% ipython --no-banner

In [1]: import numpy as np

In [2]: import numpy.linalg as la

In [3]: np.set_printoptions(precision=2, suppress=True, linewidth=120)

In [4]: W0 = np.array([[1, 0, 0], [0, 1, 0], [0, 0, 1]])

In [5]: W0
Out[5]: 
array([[1, 0, 0],
       [0, 1, 0],
       [0, 0, 1]])

In [6]: Lm = la.cholesky(W0)

In [7]: Lm @ Lm.T
Out[7]: 
array([[1., 0., 0.],
       [0., 1., 0.],
       [0., 0., 1.]])

In [8]: print(W0 / np.sqrt(np.outer(np.diag(W0), np.diag(W0))))
[[1. 0. 0.]
 [0. 1. 0.]
 [0. 0. 1.]]

In [9]: la.eigvalsh(W0).min() > 0
Out[9]: np.True_

In [10]: ev, vecs = la.eigh(W0)

In [11]: vec = np.array([-3, 3, -1])

In [12]: np.abs(W0).sum(axis=1).max(), np.abs(ev).max()
Out[12]: (np.int64(1), np.float64(1.0))

In [13]: vec @ W0 @ vec / (vec @ vec), ev[0], ev[-1]
Out[13]: (np.float64(1.0), np.float64(1.0), np.float64(1.0))

In [14]: print(vecs * np.abs(ev) @ vecs.T)
[[1. 0. 0.]
 [0. 1. 0.]
 [0. 0. 1.]]

In [15]: la.eigvalsh(W0[1:, 1:])
Out[15]: array([1., 1.])

In [16]: vec = np.array([0, 1, 0])

In [17]: print(la.inv(W0))
[[1. 0. 0.]
 [0. 1. 0.]
 [0. 0. 1.]]

In [18]: np.sort(np.abs(np.degrees(np.angle(la.eigvals(W0)))))
Out[18]: array([0., 0., 0.])

In [19]: print([p for p in range(1, 25) if np.allclose(la.matrix_power(W0, p), np.eye(3))])
[1, 2, 3, 4, 5, 6, 7, 8, 9, 10, 11, 12, 13, 14, 15, 16, 17, 18, 19, 20, 21, 22, 23, 24]

In [20]: np.round(la.norm(vec), 2), round(float(la.norm(W0 @ vec)), 2)
Out[20]: (np.float64(1.0), 1.0)

In [21]: A = np.load("out13.npy")

In [22]: A
Out[22]: 
array([[-23.41,  20.45, -11.85,   7.71,  -5.58,   9.3 ],
       [-23.08,  20.15, -11.6 ,   7.58,  -5.5 ,   9.15],
       [-22.81,  19.91, -11.4 ,   7.48,  -5.44,   9.03],
       [-11.78,  10.14,  -3.74,   3.48,  -3.02,   4.1 ],
       [-11.68,  10.05,  -3.68,   3.45,  -3.  ,   4.05],
       [ -8.51,   7.3 ,  -1.79,   2.44,  -2.32,   2.65],
       [ -5.39,   4.63,  -0.26,   1.56,  -1.65,   1.32],
       [ -4.1 ,   3.54,   0.23,   1.23,  -1.37,   0.81],
       [ -3.83,   3.3 ,   0.31,   1.16,  -1.3 ,   0.7 ],
       [ -3.51,   3.04,   0.4 ,   1.08,  -1.23,   0.58],
       [ -2.41,   2.12,   0.6 ,   0.82,  -0.95,   0.21],
       [  2.54,  -3.01,  -0.41,  -2.94,   2.15,   1.3 ],
       [  3.06,  -3.65,  -0.18,  -3.61,   2.57,   1.49],
       [  3.66,  -4.38,   0.14,  -4.36,   3.03,   1.68],
       [  6.59,  -7.89,   2.18,  -7.87,   5.08,   2.26],
       [  9.32, -11.1 ,   4.43, -10.95,   6.81,   2.52],
       [ 11.93, -14.12,   6.73, -13.78,   8.37,   2.62],
       [ 13.31, -15.7 ,   7.98, -15.24,   9.17,   2.63],
       [ 16.6 , -19.44,  11.01, -18.64,  11.01,   2.58],
       [ 18.68, -21.8 ,  12.97, -20.76,  12.15,   2.5 ]])

In [23]: Ac = A - A.mean(axis=0)

In [24]: Uu, s, Vh = la.svd(Ac, full_matrices=False)

In [25]: print(round(float((s ** 2).sum() ** 2 / (s ** 4).sum()), 2))
1.06

In [26]: Vh[0] * np.sign(Vh[0, np.abs(Vh[0]).argmax()])
Out[26]: array([-0.58,  0.59, -0.3 ,  0.39, -0.25,  0.08])

In [27]: print(np.abs(Uu[:, 0]).argmax())
19

In [28]: print(np.round(Ac.mean(axis=0), 2) + 0)
[0. 0. 0. 0. 0. 0.]

In [29]: C2 = A.T @ A

In [30]: np.allclose(C2, C2.T)
Out[30]: True

In [31]: (A @ A.T).shape
Out[31]: (20, 20)

In [32]: np.round(la.svd(A, compute_uv=False) ** 2, 2) + 0
Out[32]: array([8926.66,  682.77,   54.01,    0.  ,    0.  ,    0.  ])

In [33]: np.round(la.eigvalsh(C2)[::-1], 2) + 0
Out[33]: array([8926.66,  682.77,   54.01,    0.  ,    0.  ,    0.  ])

In [34]: F = np.load("run19.npy")

In [35]: F
Out[35]: 
array([[0, 1, 1, 1, 1, 1, 0, 0, 0, 0],
       [1, 0, 1, 0, 1, 1, 0, 0, 0, 0],
       [1, 1, 0, 1, 1, 1, 0, 1, 0, 0],
       [1, 0, 1, 0, 1, 1, 0, 1, 0, 0],
       [1, 1, 1, 1, 0, 1, 0, 1, 0, 0],
       [1, 1, 1, 1, 1, 0, 0, 1, 0, 0],
       [0, 0, 0, 0, 0, 0, 0, 0, 1, 1],
       [0, 0, 1, 1, 1, 1, 0, 0, 0, 0],
       [0, 0, 0, 0, 0, 0, 1, 0, 0, 1],
       [0, 0, 0, 0, 0, 0, 1, 0, 1, 0]])

In [36]: # symmetric, so the eigenvalues are real

In [37]: print([round(float(x), 2) for x in la.svd(A, compute_uv=False)[:3]])
[94.48, 26.13, 7.35]

In [38]: np.all(la.eigvalsh(F) > 0)
Out[38]: np.False_

In [39]: round(float(la.eigvalsh(F).min()), 2)
Out[39]: -1.83

In [40]: [round(float(la.det(F[:i, :i])), 2) + 0 for i in range(1, 11)]
Out[40]: [0.0, -1.0, 2.0, 0.0, 0.0, 0.0, 0.0, 0.0, 4.0, -8.0]

In [41]: try:
    ...:     la.cholesky(F)
    ...: except la.LinAlgError as e:
    ...:     print(repr(e))
    ...: 
LinAlgError('Matrix is not positive definite')

In [42]: theta = np.radians(30)

In [43]: R = np.eye(10)

In [44]: R[8, 8] = R[5, 5] = np.cos(theta)

In [45]: R[8, 5], R[5, 8] = -np.sin(theta), np.sin(theta)

In [46]: R
Out[46]: 
array([[ 1.  ,  0.  ,  0.  ,  0.  ,  0.  ,  0.  ,  0.  ,  0.  ,  0.  ,  0.  ],
       [ 0.  ,  1.  ,  0.  ,  0.  ,  0.  ,  0.  ,  0.  ,  0.  ,  0.  ,  0.  ],
       [ 0.  ,  0.  ,  1.  ,  0.  ,  0.  ,  0.  ,  0.  ,  0.  ,  0.  ,  0.  ],
       [ 0.  ,  0.  ,  0.  ,  1.  ,  0.  ,  0.  ,  0.  ,  0.  ,  0.  ,  0.  ],
       [ 0.  ,  0.  ,  0.  ,  0.  ,  1.  ,  0.  ,  0.  ,  0.  ,  0.  ,  0.  ],
       [ 0.  ,  0.  ,  0.  ,  0.  ,  0.  ,  0.87,  0.  ,  0.  ,  0.5 ,  0.  ],
       [ 0.  ,  0.  ,  0.  ,  0.  ,  0.  ,  0.  ,  1.  ,  0.  ,  0.  ,  0.  ],
       [ 0.  ,  0.  ,  0.  ,  0.  ,  0.  ,  0.  ,  0.  ,  1.  ,  0.  ,  0.  ],
       [ 0.  ,  0.  ,  0.  ,  0.  ,  0.  , -0.5 ,  0.  ,  0.  ,  0.87,  0.  ],
       [ 0.  ,  0.  ,  0.  ,  0.  ,  0.  ,  0.  ,  0.  ,  0.  ,  0.  ,  1.  ]])

In [47]: M2 = F @ R.T

In [48]: np.abs(M2 - F).max(axis=0)
Out[48]: array([0. , 0. , 0. , 0. , 0. , 0.5, 0. , 0. , 0.5, 0. ])

In [49]: M2
Out[49]: 
array([[ 0.  ,  1.  ,  1.  ,  1.  ,  1.  ,  0.87,  0.  ,  0.  , -0.5 ,  0.  ],
       [ 1.  ,  0.  ,  1.  ,  0.  ,  1.  ,  0.87,  0.  ,  0.  , -0.5 ,  0.  ],
       [ 1.  ,  1.  ,  0.  ,  1.  ,  1.  ,  0.87,  0.  ,  1.  , -0.5 ,  0.  ],
       [ 1.  ,  0.  ,  1.  ,  0.  ,  1.  ,  0.87,  0.  ,  1.  , -0.5 ,  0.  ],
       [ 1.  ,  1.  ,  1.  ,  1.  ,  0.  ,  0.87,  0.  ,  1.  , -0.5 ,  0.  ],
       [ 1.  ,  1.  ,  1.  ,  1.  ,  1.  ,  0.  ,  0.  ,  1.  ,  0.  ,  0.  ],
       [ 0.  ,  0.  ,  0.  ,  0.  ,  0.  ,  0.5 ,  0.  ,  0.  ,  0.87,  1.  ],
       [ 0.  ,  0.  ,  1.  ,  1.  ,  1.  ,  0.87,  0.  ,  0.  , -0.5 ,  0.  ],
       [ 0.  ,  0.  ,  0.  ,  0.  ,  0.  ,  0.  ,  1.  ,  0.  ,  0.  ,  1.  ],
       [ 0.  ,  0.  ,  0.  ,  0.  ,  0.  ,  0.5 ,  1.  ,  0.  ,  0.87,  0.  ]])

In [50]: rng = np.random.default_rng(263101)

In [51]: idx = rng.integers(0, 2, 3)

In [52]: data = np.array([[2, -1, 0], [1, 1, -2], [1, 0, -1]]) * (idx[:, None] == idx)

In [53]: data
Out[53]: 
array([[ 2, -1,  0],
       [ 1,  1, -2],
       [ 1,  0, -1]])

In [54]: M2 = data / la.norm(data, axis=1, keepdims=True)

In [55]: C2 = M2 @ M2.T

In [56]: (C2 - 2 * np.eye(3)).round(6).argmax(axis=1)
Out[56]: array([2, 2, 1])

In [57]: print(la.norm(M2, axis=1))
[1. 1. 1.]

In [58]: Uu, s, Vh = la.svd(data)

In [59]: np.argmax(s[:-1] / (s[1:] + 1e-6)) + 1
Out[59]: np.int64(2)

In [60]: M2 = Uu[:, :2] @ np.diag(s[:2]) @ Vh[:2]

In [61]: round(float(la.norm(data - M2, 2)), 2), round(s[2], 2)
Out[61]: (0.16, np.float64(0.16))

In [62]: print(round(la.norm(data - M2) / la.norm(data), 2))
0.05

In [63]: np.round(np.abs(data - M2).max(), 2)
Out[63]: np.float64(0.11)

In [64]: la.matrix_rank(data, rtol=0.05)
Out[64]: np.int64(3)

In [65]: idx = rng.permutation(3)

In [66]: idx
Out[66]: array([1, 0, 2])

In [67]: M2 = data[idx][:, idx]

In [68]: np.diag(M2)
Out[68]: array([ 1,  2, -1])

In [69]: np.round(la.det(M2), 2), np.round(la.det(data[idx]), 2)
Out[69]: (np.float64(-1.0), np.float64(1.0))

In [70]: M2
Out[70]: 
array([[ 1,  1, -2],
       [-1,  2,  0],
       [ 0,  1, -1]])

In [71]: ev, vecs = la.eig(M2)

In [72]: np.sort(la.eigvals(M2 @ M2))
Out[72]: array([0.38, 1.  , 2.62])

In [73]: print(ev)
[ 1.62  1.   -0.62]

In [74]: idx = rng.permutation(10)

In [75]: M2 = F[:, idx] * rng.choice([-1, 1], 10)

In [76]: M2
Out[76]: 
array([[ 0, -1, -1,  0, -1, -1,  1,  0,  0,  0],
       [ 0,  0, -1, -1, -1,  0,  1,  0,  0,  0],
       [ 0, -1, -1, -1, -1, -1,  0,  1,  0,  0],
       [ 0,  0, -1, -1, -1,  0,  1,  1,  0,  0],
       [ 0, -1, -1, -1,  0, -1,  1,  1,  0,  0],
       [ 0, -1,  0, -1, -1, -1,  1,  1,  0,  0],
       [ 1,  0,  0,  0,  0,  0,  0,  0,  1,  0],
       [ 0,  0, -1,  0, -1, -1,  1,  0,  0,  0],
       [ 0,  0,  0,  0,  0,  0,  0,  0,  1,  1],
       [ 1,  0,  0,  0,  0,  0,  0,  0,  0,  1]])

In [77]: Uu, _, Vh = la.svd(F.T @ M2)

In [78]: np.round(Uu @ Vh, 2) + 0
Out[78]: 
array([[ 0.,  0.,  0., -1.,  0.,  0.,  0.,  0.,  0.,  0.],
       [ 0., -1.,  0.,  0.,  0.,  0.,  0.,  0.,  0.,  0.],
       [ 0.,  0.,  0.,  0.,  0.,  0.,  1.,  0.,  0.,  0.],
       [ 0.,  0.,  0.,  0.,  0., -1.,  0.,  0.,  0.,  0.],
       [ 0.,  0.,  0.,  0., -1.,  0.,  0.,  0.,  0.,  0.],
       [ 0.,  0., -1.,  0.,  0.,  0.,  0.,  0.,  0.,  0.],
       [ 0.,  0.,  0.,  0.,  0.,  0.,  0.,  0.,  0.,  1.],
       [ 0.,  0.,  0.,  0.,  0.,  0.,  0.,  1.,  0.,  0.],
       [ 1.,  0.,  0.,  0.,  0.,  0.,  0.,  0.,  0.,  0.],
       [ 0.,  0.,  0.,  0.,  0.,  0.,  0.,  0.,  1.,  0.]])

In [79]: np.round(la.lstsq(F, M2)[0], 2) + 0
Out[79]: 
array([[ 0.,  0.,  0., -1.,  0.,  0.,  0.,  0.,  0.,  0.],
       [ 0., -1.,  0.,  0.,  0.,  0.,  0.,  0.,  0.,  0.],
       [ 0.,  0.,  0.,  0.,  0.,  0.,  1.,  0.,  0.,  0.],
       [ 0.,  0.,  0.,  0.,  0., -1.,  0.,  0.,  0.,  0.],
       [ 0.,  0.,  0.,  0., -1.,  0.,  0.,  0.,  0.,  0.],
       [ 0.,  0., -1.,  0.,  0.,  0.,  0.,  0.,  0.,  0.],
       [ 0.,  0.,  0.,  0.,  0.,  0.,  0.,  0.,  0.,  1.],
       [ 0.,  0.,  0.,  0.,  0.,  0.,  0.,  1.,  0.,  0.],
       [ 1.,  0.,  0.,  0.,  0.,  0.,  0.,  0.,  0.,  0.],
       [ 0.,  0.,  0.,  0.,  0.,  0.,  0.,  0.,  1.,  0.]])

In [80]: idx
Out[80]: array([8, 1, 5, 0, 4, 3, 2, 7, 9, 6])
